In [1]: import numpy as np

In [2]: np.set_printoptions(suppress=True, linewidth=100)

In [3]: tidy = lambda a: np.round(a, 1) + 0

In [4]: m1 = np.array([[-1.4, -1.2, 0.4, 0.0, 0.3, -2.3, 0.5, 0.9],
   ...:     [0.8, 1.7, 1.6, 1.0, -1.7, 0.6, 0.8, 0.0],
   ...:     [-0.8, -1.3, 1.2, 1.1, -0.6, -0.7, -0.2, -0.8],
   ...:     [-1.0, 2.7, -0.1, 0.4, 0.1, 0.5, 0.3, -0.8],
   ...:     [-0.5, 0.2, -0.6, 0.8, -1.2, 0.6, -0.3, 1.5],
   ...:     [-0.4, 0.4, 0.7, -0.8, 0.1, -2.2, -1.3, -0.4],
   ...:     [2.3, 1.2, -0.9, 0.3, -1.2, -1.1, 0.1, 0.8],
   ...:     [0.8, 0.0, -0.4, 0.1, -1.0, -0.5, 0.5, -0.9],
   ...:     [-0.2, 0.3, -0.9, 2.2, 0.0, -1.8, 0.3, 2.6],
   ...:     [-1.1, -0.1, -1.0, -0.7, 0.5, -1.7, 0.6, 1.7]])

In [5]: m1[9] *= 20

In [6]: print(m1)
[[ -1.4  -1.2   0.4   0.    0.3  -2.3   0.5   0.9]
 [  0.8   1.7   1.6   1.   -1.7   0.6   0.8   0. ]
 [ -0.8  -1.3   1.2   1.1  -0.6  -0.7  -0.2  -0.8]
 [ -1.    2.7  -0.1   0.4   0.1   0.5   0.3  -0.8]
 [ -0.5   0.2  -0.6   0.8  -1.2   0.6  -0.3   1.5]
 [ -0.4   0.4   0.7  -0.8   0.1  -2.2  -1.3  -0.4]
 [  2.3   1.2  -0.9   0.3  -1.2  -1.1   0.1   0.8]
 [  0.8   0.   -0.4   0.1  -1.   -0.5   0.5  -0.9]
 [ -0.2   0.3  -0.9   2.2   0.   -1.8   0.3   2.6]
 [-22.   -2.  -20.  -14.   10.  -34.   12.   34. ]]

In [7]: out = np.c_[m1[:, :2] @ np.array([[1, 1], [3, 3]]), np.array([-2, 0, 2, 1, -3, -2, -1, 0, -2, -1])]

In [8]: print(tidy(out))
[[ -5.   -5.   -2. ]
 [  5.9   5.9   0. ]
 [ -4.7  -4.7   2. ]
 [  7.1   7.1   1. ]
 [  0.1   0.1  -3. ]
 [  0.8   0.8  -2. ]
 [  5.9   5.9  -1. ]
 [  0.8   0.8   0. ]
 [  0.7   0.7  -2. ]
 [-28.  -28.   -1. ]]

In [9]: print(tidy(np.linalg.norm(np.linalg.qr(m1)[0].T @ out, axis=0) ** 2 / ((out ** 2).sum(axis=0) + 1e-12)))
[1.  1.  0.6]

In [10]: print(tidy(np.linalg.lstsq(m1, out[:, 0])[0]))
[1. 3. 0. 0. 0. 0. 0. 0.]

In [11]: print(tidy(np.linalg.norm(out - m1 @ np.linalg.lstsq(m1, out)[0], axis=0)))
[0.  0.  3.3]

In [12]: print(np.linalg.matrix_rank(np.c_[m1, out]))
9

In [13]: vec = np.array([1, -2, 2, 3, -3, -2, 3, -3])

In [14]: rhs = m1 @ vec

In [15]: c, lr = np.zeros(8), 1 / np.linalg.norm(m1, 2) ** 2

In [16]: for i in range(12):
    ...:     c -= lr * m1.T @ (m1 @ c - rhs)
    ...:     if i % 2 == 0: print(i, round(np.linalg.norm(m1 @ c - rhs), 1))
    ...: 
0 19.5
2 19.4
4 19.3
6 19.1
8 19.0
10 18.9

In [17]: print(tidy(c))
[ 0.8  0.   0.8  0.6 -0.4  1.1 -0.4 -1.2]

In [18]: vec = np.array([0, 5, 1, 5, 0, 4, 5, 3])

In [19]: rhs = m1 @ vec

In [20]: print(tidy(rhs))
[ -9.6  21.5  -6.   16.5   9.8 -17.8   5.1  -2.1  13.7 -74. ]

In [21]: np.linalg.solve(m1, rhs)
LinAlgError: Last 2 dimensions of the array must be square


In [22]: print(tidy(np.linalg.solve(m1.T @ m1, m1.T @ rhs)))
[0. 5. 1. 5. 0. 4. 5. 3.]

In [23]: print(tidy(np.linalg.lstsq(m1, rhs)[0]))
[0. 5. 1. 5. 0. 4. 5. 3.]

In [24]: rng = np.random.default_rng(250)

In [25]: rhs = rhs + 0.3 * rng.normal(size=10)

In [26]: print(tidy(rhs))
[ -9.9  21.4  -6.3  15.9   9.9 -17.5   5.3  -2.3  13.9 -74.4]

In [27]: c, *_ = np.linalg.lstsq(m1, rhs)

In [28]: print(tidy(c))
[0.2 5.  1.1 4.9 0.1 4.  4.7 3.2]

In [29]: print(tidy(m1.T @ (rhs - m1 @ c)))
[0. 0. 0. 0. 0. 0. 0. 0.]

In [30]: print([round(float(np.linalg.norm(np.linalg.solve(m1.T @ m1 + lam * np.eye(8), m1.T @ rhs))), 2) for lam in (0, 1, 10, 100)])
[9.95, 8.97, 5.73, 1.81]

In [31]: print(tidy(np.linalg.norm(rhs - m1 @ c)))
0.2
